$ python -q
>>> import numpy as np
>>> import numpy.linalg as la
>>> np.set_printoptions(precision=2, suppress=True, linewidth=160)
>>> K = np.array([[0, 0, 0], [0, 0, 0], [-2, 0, -1]])
>>> Uu, sigma, vt = la.svd(K)
>>> np.argmax(sigma[:-1] / (sigma[1:] + 1e-6)) + 1
np.int64(1)
>>> out = Uu[:, :1] @ np.diag(sigma[:1]) @ vt[:1]
>>> np.abs(K - out).max()
np.float64(0.0)
>>> print(la.matrix_rank(out))
1
>>> la.matrix_rank(K, rtol=0.05)
np.int64(1)
>>> round(la.norm(K - out, 2), 2), sigma[1]
(np.float64(0.0), np.float64(0.0))
>>> out = np.array([[4, -3, 8], [-3, -3, 5], [-7, -1, 8]])
>>> print(la.matrix_rank(np.vstack([K, out.T])))
3
>>> np.einsum("ik,kj->ij", K, out)
array([[  0,   0,   0],
       [  0,   0,   0],
       [ -1,   7, -24]])
>>> print(out.T @ K.T)
[[  0   0  -1]
 [  0   0   7]
 [  0   0 -24]]
>>> np.einsum("ik,kj->ji", K, out)
array([[  0,   0,  -1],
       [  0,   0,   7],
       [  0,   0, -24]])
>>> print(np.einsum("ij->j", K))
[-2  0 -1]
>>> la.matrix_rank(K @ out)
np.int64(1)
>>> print(la.matrix_rank(K - K[0, 0] * np.eye(3)))
1
>>> np.poly(K)
array([1., 1., 0., 0.])
>>> print(np.einsum("ij,ji->", K, K))
1
>>> la.eigvals(K)
array([-1.,  0.,  0.])
>>> print(np.kron(np.eye(2, dtype=int), K))
[[ 0  0  0  0  0  0]
 [ 0  0  0  0  0  0]
 [-2  0 -1  0  0  0]
 [ 0  0  0  0  0  0]
 [ 0  0  0  0  0  0]
 [ 0  0  0 -2  0 -1]]
>>> M = np.load("out19.npy")
>>> print(M)
[[0 9 0]
 [0 7 0]
 [0 4 0]
 [0 0 0]]
>>> w1 = np.array([[0, -2], [2, 1], [-2, -1]])
>>> c = np.array([1, 0])
>>> hid = np.maximum(M @ w1 + c, 0)
>>> (hid > 0).astype(int)
array([[1, 1],
       [1, 1],
       [1, 1],
       [1, 0]])
>>> (hid > 0).mean(axis=0)
array([1.  , 0.75])
>>> la.matrix_rank(hid)
np.int64(2)
>>> hid
array([[19,  9],
       [15,  7],
       [ 9,  4],
       [ 1,  0]])
>>> basis = np.array([[4, 0, 2], [0, 3, 1]])
>>> print((hid @ basis).round(6).argmax(axis=1))
[0 0 0 0]
>>> hid @ basis
array([[76, 27, 47],
       [60, 21, 37],
       [36, 12, 22],
       [ 4,  0,  2]])
>>> rng = np.random.default_rng(690)
>>> out = hid + rng.integers(-2, 3, (4, 1)) @ rng.integers(-2, 3, (1, 2))
>>> out
array([[17,  8],
       [11,  5],
       [13,  6],
       [-3, -2]])
>>> np.abs(out - hid).sum(axis=1)
array([3, 6, 6, 6])
>>> out - hid
array([[-2, -1],
       [-4, -2],
       [ 4,  2],
       [-4, -2]])
>>> O, r_ = la.qr(out)
>>> np.round(O.T @ O, 2) + 0
array([[1., 0.],
       [0., 1.]])
>>> np.allclose(r_.T @ r_, out.T @ out)
True
>>> np.abs(np.diag(r_))
array([24.25,  0.62])
>>> np.round(abs(r_[0, 0]), 2), np.round(la.norm(out[:, 0]), 2)
(np.float64(24.25), np.float64(24.25))
>>> np.unique(M.round(6), axis=0).shape
(4, 3)
>>> round(float(np.trace(la.pinv(M) @ M)), 2)
1.0
>>> E = np.array([[-0.8, -0.6, 0.5, 0.6],
...     [-0.5, 0.0, 0.5, 0.0],
...     [0.3, -2.2, -1.2, 0.0],
...     [1.2, -0.1, 0.2, -0.7]])
>>> E[3] = E[2] + 0.3 * rng.normal(size=4)
>>> E
array([[-0.8 , -0.6 ,  0.5 ,  0.6 ],
       [-0.5 ,  0.  ,  0.5 ,  0.  ],
       [ 0.3 , -2.2 , -1.2 ,  0.  ],
       [ 0.25, -2.69, -1.2 , -0.09]])
>>> x0 = np.array([-2, 0, 2, -1])
>>> rhs = E @ x0
>>> print(rhs)
[ 2.    2.   -3.   -2.81]
>>> la.solve(E, rhs + E[:, 1])
array([-2.,  1.,  2., -1.])
>>> np.round(la.solve(E, 3 * rhs), 2) + 0
array([-6.,  0.,  6., -3.])
>>> print(la.solve(E.T, E[1]))
[-0.  1. -0.  0.]
>>> proj = np.triu(np.array([[-2, -2, 0, 0], [2, 1, 1, -2], [1, 2, -2, -1], [0, 1, -1, -1]]), 1) + np.eye(4)
>>> out = proj @ E @ la.inv(proj)
>>> out
array([[ 0.2 , -0.2 , -0.3 , -0.1 ],
       [-0.69,  1.79, -0.09,  3.67],
       [ 0.05,  0.6 , -0.59,  0.68],
       [ 0.25, -2.2 ,  0.99, -3.48]])
>>> print(np.poly(out))
[ 1.    2.09  1.64 -0.57 -0.09]
>>> proj @ E - E @ proj
array([[ 1.  , -1.6 , -0.4 , -0.7 ],
       [-0.19,  2.18,  1.2 ,  0.68],
       [-0.25,  3.29,  3.4 , -5.51],
       [ 0.  ,  0.49,  2.69, -6.58]])
>>> z = rng.permutation(4)
>>> z
array([3, 2, 0, 1])
>>> out = E[z][:, z]
>>> out
array([[-0.09, -1.2 ,  0.25, -2.69],
       [ 0.  , -1.2 ,  0.3 , -2.2 ],
       [ 0.6 ,  0.5 , -0.8 , -0.6 ],
       [ 0.  ,  0.5 , -0.5 ,  0.  ]])
>>> round(float(np.trace(out)), 2)
-2.09
>>> np.sort(np.abs(la.eigvals(out)))
array([0.12, 0.34, 1.48, 1.48])
>>> np.round(la.det(out), 2), round(float(la.det(E[z])), 2)
(np.float64(-0.09), 0.09)
>>> out = E / np.sqrt((E ** 2).mean(axis=1, keepdims=True))
>>> la.norm(out, axis=1)
array([2., 2., 2., 2.])
>>> out = la.inv(E)
>>> la.det(E) * out
array([[-0.1 ,  0.51,  0.83, -0.66],
       [ 0.04, -0.11, -0.3 ,  0.27],
       [-0.1 ,  0.33,  0.83, -0.66],
       [-0.16,  0.3 ,  0.12, -0.06]])
>>> np.allclose(out, E.T)
False
>>> mat = np.load("mat.npy")
>>> mat
array([[1.  , 0.  , 0.  , 0.  ],
       [0.  , 0.5 , 0.  , 0.5 ],
       [0.25, 0.25, 0.25, 0.25],
       [0.25, 0.  , 0.25, 0.5 ]])
>>> Uu, sigma, vt = la.svd(K)
>>> V = vt[:(sigma > 1e-8).sum()]
>>> x0 = K[1] + 3 * K[2] + rng.integers(2) * np.eye(3)[0]
>>> x0
array([-6.,  0., -3.])
>>> np.diag(V.T @ V)
array([0.8, 0. , 0.2])
>>> print(round(la.det(2 * mat), 2), round(la.det(mat), 2))
1.0 0.06
>>> np.round(la.det(mat.T), 2)
np.float64(0.06)
>>> round(float(la.det(mat[::-1])), 2)
0.06
>>> print(np.round(la.eigvals(mat).sum().real, 2))
2.25
>>> np.poly(mat)
array([ 1.  , -2.25,  1.69, -0.5 ,  0.06])
>>> la.eigvals(mat)
array([0.8 +0.j  , 0.22+0.17j, 0.22-0.17j, 1.  +0.j  ])
>>> np.einsum("ii->", mat)
np.float64(2.25)
>>> feats = np.array([[-3.0, 1.0], [0.0, -3.0]])
>>> round(float(la.det(feats.T)), 2)
9.0
>>> np.kron(np.eye(2, dtype=int), feats)
array([[-3.,  1., -0.,  0.],
       [ 0., -3.,  0., -0.],
       [-0.,  0., -3.,  1.],
       [ 0., -0.,  0., -3.]])
>>> print(np.poly(feats))
[1. 6. 9.]
>>> z = rng.integers(0, 3, 4)
>>> A = np.triu((z[:, None] == z) & (rng.random((4, 4)) < 0.8), 1).astype(int)
>>> A += A.T
>>> A
array([[0, 0, 0, 0],
       [0, 0, 0, 0],
       [0, 0, 0, 1],
       [0, 0, 1, 0]])
>>> vals, V = la.eigh(A)
>>> np.round(V.T @ A @ V, 2) + 0
array([[-1.,  0.,  0.,  0.],
       [ 0.,  0.,  0.,  0.],
       [ 0.,  0.,  0.,  0.],
       [ 0.,  0.,  0.,  1.]])
>>> vals
array([-1.,  0.,  0.,  1.])
>>> print(np.round(V @ np.diag(vals) @ V.T, 2) + 0)
[[0. 0. 0. 0.]
 [0. 0. 0. 0.]
 [0. 0. 0. 1.]
 [0. 0. 1. 0.]]
>>> np.abs(V[:, -1])
array([0.  , 0.  , 0.71, 0.71])
>>> print(vals.sum(), np.trace(A))
0.0 0
>>> la.svd(A, compute_uv=False)
array([1., 1., 0., 0.])
>>> la.eigvalsh(A @ A)
array([0., 0., 1., 1.])
>>> print(np.unique(vals.round(6) + 0, return_counts=True)[1])
[1 2 1]
>>> np.abs(V[:, -1]).round(6).argmax()
np.int64(2)
>>> X = np.load("w.npy")
>>> X
array([[ 0.,  0.,  1.],
       [ 0.,  0., -1.],
       [ 1., -1.,  0.]])
>>> vals, V = la.eigh(X)
>>> la.eigvalsh(X + 5 * np.eye(3))
array([3.59, 5.  , 6.41])
>>> print(la.eigvalsh(X @ X))
[0. 2. 2.]
>>> np.round(V.T @ V, 2) + 0
array([[1., 0., 0.],
       [0., 1., 0.],
       [0., 0., 1.]])
>>> np.round(V.T @ X @ V, 2) + 0
array([[-1.41,  0.  ,  0.  ],
       [ 0.  ,  0.  ,  0.  ],
       [ 0.  ,  0.  ,  1.41]])
>>> np.round(V @ np.diag(vals) @ V.T, 2) + 0
array([[ 0.,  0.,  1.],
       [ 0.,  0., -1.],
       [ 1., -1.,  0.]])
>>> np.abs(V[:, -1]).round(6).argmax()
np.int64(2)
>>> la.svd(X, compute_uv=False)
array([1.41, 1.41, 0.  ])
>>> (vals > 1e-8).sum(), (vals < -1e-8).sum()
(np.int64(1), np.int64(1))
>>> np.unique(vals.round(6) + 0, return_counts=True)[1]
array([1, 1, 1])
>>> np.abs(V[:, -1])
array([0.5 , 0.5 , 0.71])
>>> vals, V = la.eigh(X)
>>> x0 = np.array([5, 7, -5])
>>> round(float(x0 @ X @ x0 / (x0 @ x0)), 2), round(vals[0], 2), round(float(vals[-1]), 2)
(0.2, np.float64(-1.41), 1.41)
>>> print(np.abs(X).sum(axis=1).max(), round(np.abs(vals).max(), 2))
2.0 1.41
>>> W0 = np.array([[3.02, 3.0, 2.0], [3.0, 0.02, 2.0], [3.0, 3.0, 2.02]])
>>> u = np.array([2, 4])
>>> np.polyval(u, W0[0])
array([10.04, 10.  ,  8.  ])
>>> np.correlate(W0[0], W0[2], "full")
array([ 6.1 , 15.12, 22.1 , 15.  ,  6.  ])
>>> Uu, sigma, vt = la.svd(W0)
>>> sigma
array([7.27, 2.09, 0.02])
>>> np.argmax(sigma[:-1] / (sigma[1:] + 1e-6)) + 1
np.int64(2)
>>> out = Uu[:, :2] @ np.diag(sigma[:2]) @ vt[:2]
>>> round(float(np.abs(W0 - out).max()), 2)
0.01
>>> out
array([[3.01, 3.  , 2.01],
       [3.  , 0.02, 2.  ],
       [3.01, 3.  , 2.01]])
